$ python3 -q
>>> import numpy as np
>>> from numpy import linalg as LA
>>> np.set_printoptions(precision=3, suppress=True, linewidth=140, floatmode="fixed")
>>> def tidy(a):
...     return np.round(a, 3) + 0
... 
>>> J = np.load("m.npy")
>>> J
array([[ -7.000,   2.000,   0.000,   2.000],
       [  0.000,  -3.000,   0.000,   0.000],
       [ -4.000,   2.000,  -3.000,   2.000],
       [-12.000,   6.000,   0.000,   3.000]])
>>> q, evecs = LA.qr(J[:, :1])[0], LA.qr(J[:, 1:])[0]
>>> sigma = LA.svd(q.T @ evecs, compute_uv=False)
>>> (sigma > 0.9).sum()
np.int64(1)
>>> K = np.loadtxt("dump.csv", delimiter=",")
>>> K
array([[ 9.000,  8.000,  6.000,  5.000,  4.000,  8.000],
       [ 8.000,  7.000,  5.000,  4.000,  3.000,  7.000],
       [14.000, 13.000, 11.000, 10.000,  9.000, 13.000],
       [14.000, 13.000, 11.000, 10.000,  9.000, 13.000],
       [ 9.000,  8.000,  6.000,  5.000,  4.000,  8.000],
       [-1.000, -2.000, -4.000, -5.000, -6.000, -2.000],
       [-1.000, -2.000, -4.000, -5.000, -6.000, -2.000],
       [ 3.000,  2.000,  0.000, -1.000, -2.000,  2.000],
       [14.000, 13.000, 11.000, 10.000,  9.000, 13.000],
       [ 2.000,  1.000, -1.000, -2.000, -3.000,  1.000]])
>>> out = np.array([[1, -2], [1, 3], [-2, -1], [-3, 2], [0, 2], [-3, -2]])
>>> np.einsum("ij,ij->i", K, K)
array([286.000, 212.000, 836.000, 836.000, 286.000,  86.000,  86.000,  22.000, 836.000,  20.000])
>>> np.einsum("ik,kj->ij", K, out)
array([[-34.000,   2.000],
       [-28.000,   0.000],
       [-64.000,  12.000],
       [-64.000,  12.000],
       [-34.000,   2.000],
       [ 26.000, -18.000],
       [ 26.000, -18.000],
       [  2.000, -10.000],
       [-64.000,  12.000],
       [  8.000, -12.000]])
>>> np.einsum("ij->j", K)
array([71.000, 61.000, 41.000, 31.000, 21.000, 61.000])
>>> F = np.loadtxt("run7.csv", delimiter=",")
>>> tidy(F)
array([[ 0.944, -0.278, -0.167, -0.056],
       [-0.278, -0.389, -0.833, -0.278],
       [-0.167, -0.833,  0.500, -0.167],
       [-0.056, -0.278, -0.167,  0.944]])
>>> tidy(F.mean(axis=0))
array([ 0.111, -0.444, -0.167,  0.111])
>>> tidy(LA.norm(F))
np.float64(2.0)
>>> tidy(F.sum(axis=0))
array([ 0.444, -1.778, -0.667,  0.444])
>>> print(tidy(np.abs(F).max()))
0.944
>>> np.count_nonzero(F)
np.int64(16)
>>> np.unravel_index(np.abs(F).argmax(), F.shape)
(np.int64(0), np.int64(0))
>>> LA.matrix_rank(F)
np.int64(4)
>>> tidy(F.sum(axis=1))
array([ 0.444, -1.778, -0.667,  0.444])
>>> q, R = LA.qr(F)
>>> tidy(np.trace(q @ q.T))
np.float64(4.0)
>>> tidy(q)
array([[-0.944, -0.278,  0.167, -0.056],
       [ 0.278, -0.389,  0.833, -0.278],
       [ 0.167, -0.833, -0.500, -0.167],
       [ 0.056, -0.278,  0.167,  0.944]])
>>> tidy(q @ R)
array([[ 0.944, -0.278, -0.167, -0.056],
       [-0.278, -0.389, -0.833, -0.278],
       [-0.167, -0.833,  0.500, -0.167],
       [-0.056, -0.278, -0.167,  0.944]])
>>> m1 = np.load("block5.npy")
>>> m1
array([[ 18.023, -15.998,  -5.984,  15.992,  13.975,  17.978,  11.998, -15.973,  -8.000, -16.020],
       [  8.994,  -8.024,  -3.021,   7.988,   7.002,   9.031,   6.005,  -7.993,  -4.008,  -7.951],
       [  0.051,  -0.003,   0.022,  -0.018,  -0.016,   0.003,   0.011,  -0.002,   0.006,   0.013],
       [  0.020,   0.028,  -0.047,   0.042,  -0.019,   0.013,   0.026,  -0.002,  -0.011,   0.020],
       [ -8.987,   8.003,   2.997,  -8.005,  -7.024,  -8.984,  -5.991,   8.005,   3.995,   7.994],
       [  0.015,   0.006,  -0.019,  -0.012,  -0.020,  -0.031,   0.010,  -0.029,  -0.005,   0.021],
       [  8.998,  -8.038,  -2.980,   8.016,   6.983,   9.005,   5.992,  -7.998,  -4.001,  -8.002],
       [-17.978,  15.995,   6.017, -16.003, -13.966, -17.993, -11.988,  16.021,   8.004,  16.011],
       [ -9.008,   8.000,   2.997,  -8.012,  -6.987,  -8.981,  -5.982,   7.986,   3.991,   7.990],
       [-17.999,  15.941,   6.007, -16.015, -13.974, -17.968, -12.004,  15.997,   8.003,  16.024],
       [  9.010,  -8.030,  -2.969,   7.989,   6.986,   9.021,   5.966,  -7.986,  -3.994,  -7.978],
       [-18.018,  16.021,   5.967, -15.999, -13.981, -17.999, -12.058,  15.978,   7.981,  16.004]])
>>> LA.cond(m1) > 100
np.True_
>>> def softmax(z):
...     e = np.exp(z - z.max(axis=-1, keepdims=True))
...     return e / e.sum(axis=-1, keepdims=True)
... 
>>> print(tidy(softmax(m1[3])))
[0.101 0.102 0.095 0.104 0.097 0.101 0.102 0.099 0.098 0.101]
>>> tidy(softmax(10 * m1[3]))
array([0.111, 0.120, 0.057, 0.138, 0.075, 0.103, 0.117, 0.089, 0.081, 0.111])
>>> scores = m1 @ m1.T / np.sqrt(10)
>>> softmax(scores).round(6).argmax(axis=1)
array([ 0,  0,  0,  0, 11, 11,  0, 11, 11, 11,  0, 11])
>>> tidy(softmax(scores)[3] @ m1)
array([ 0.018, -0.015, -0.003,  0.004,  0.000,  0.015,  0.004, -0.005, -0.006,  0.004])
>>> rng = np.random.default_rng(42)
>>> out = m1 + rng.integers(-2, 3, (12, 1)) @ rng.integers(-2, 3, (1, 10))
>>> tidy(out)
array([[ 16.023, -17.998,  -7.984,  13.992,  13.975,  21.978,   7.998, -15.973,  -8.000, -14.020],
       [  9.994,  -7.024,  -2.021,   8.988,   7.002,   7.031,   8.005,  -7.993,  -4.008,  -8.951],
       [  1.051,   0.997,   1.022,   0.982,  -0.016,  -1.997,   2.011,  -0.002,   0.006,  -0.987],
       [  0.020,   0.028,  -0.047,   0.042,  -0.019,   0.013,   0.026,  -0.002,  -0.011,   0.020],
       [ -8.987,   8.003,   2.997,  -8.005,  -7.024,  -8.984,  -5.991,   8.005,   3.995,   7.994],
       [  2.015,   2.006,   1.981,   1.988,  -0.020,  -4.031,   4.010,  -0.029,  -0.005,  -1.979],
       [  6.998, -10.038,  -4.980,   6.016,   6.983,  13.005,   1.992,  -7.998,  -4.001,  -6.002],
       [-16.978,  16.995,   7.017, -15.003, -13.966, -19.993,  -9.988,  16.021,   8.004,  15.011],
       [-10.008,   7.000,   1.997,  -9.012,  -6.987,  -6.981,  -7.982,   7.986,   3.991,   8.990],
       [-19.999,  13.941,   4.007, -18.015, -13.974, -13.968, -16.004,  15.997,   8.003,  18.024],
       [  9.010,  -8.030,  -2.969,   7.989,   6.986,   9.021,   5.966,  -7.986,  -3.994,  -7.978],
       [-16.018,  18.021,   7.967, -13.999, -13.981, -21.999,  -8.058,  15.978,   7.981,  14.004]])
>>> tidy(out - m1)
array([[-2.000, -2.000, -2.000, -2.000,  0.000,  4.000, -4.000,  0.000,  0.000,  2.000],
       [ 1.000,  1.000,  1.000,  1.000,  0.000, -2.000,  2.000,  0.000,  0.000, -1.000],
       [ 1.000,  1.000,  1.000,  1.000,  0.000, -2.000,  2.000,  0.000,  0.000, -1.000],
       [ 0.000,  0.000,  0.000,  0.000,  0.000,  0.000,  0.000,  0.000,  0.000,  0.000],
       [ 0.000,  0.000,  0.000,  0.000,  0.000,  0.000,  0.000,  0.000,  0.000,  0.000],
       [ 2.000,  2.000,  2.000,  2.000,  0.000, -4.000,  4.000,  0.000,  0.000, -2.000],
       [-2.000, -2.000, -2.000, -2.000,  0.000,  4.000, -4.000,  0.000,  0.000,  2.000],
       [ 1.000,  1.000,  1.000,  1.000,  0.000, -2.000,  2.000,  0.000,  0.000, -1.000],
       [-1.000, -1.000, -1.000, -1.000,  0.000,  2.000, -2.000,  0.000,  0.000,  1.000],
       [-2.000, -2.000, -2.000, -2.000,  0.000,  4.000, -4.000,  0.000,  0.000,  2.000],
       [ 0.000,  0.000,  0.000,  0.000,  0.000,  0.000,  0.000,  0.000,  0.000,  0.000],
       [ 2.000,  2.000,  2.000,  2.000,  0.000, -4.000,  4.000,  0.000,  0.000, -2.000]])
>>> LA.matrix_rank(out - m1, tol=1e-8)
np.int64(1)
>>> tidy(np.abs(out - m1).sum(axis=1))
array([18.000,  9.000,  9.000,  0.000,  0.000, 18.000, 18.000,  9.000,  9.000, 18.000,  0.000, 18.000])
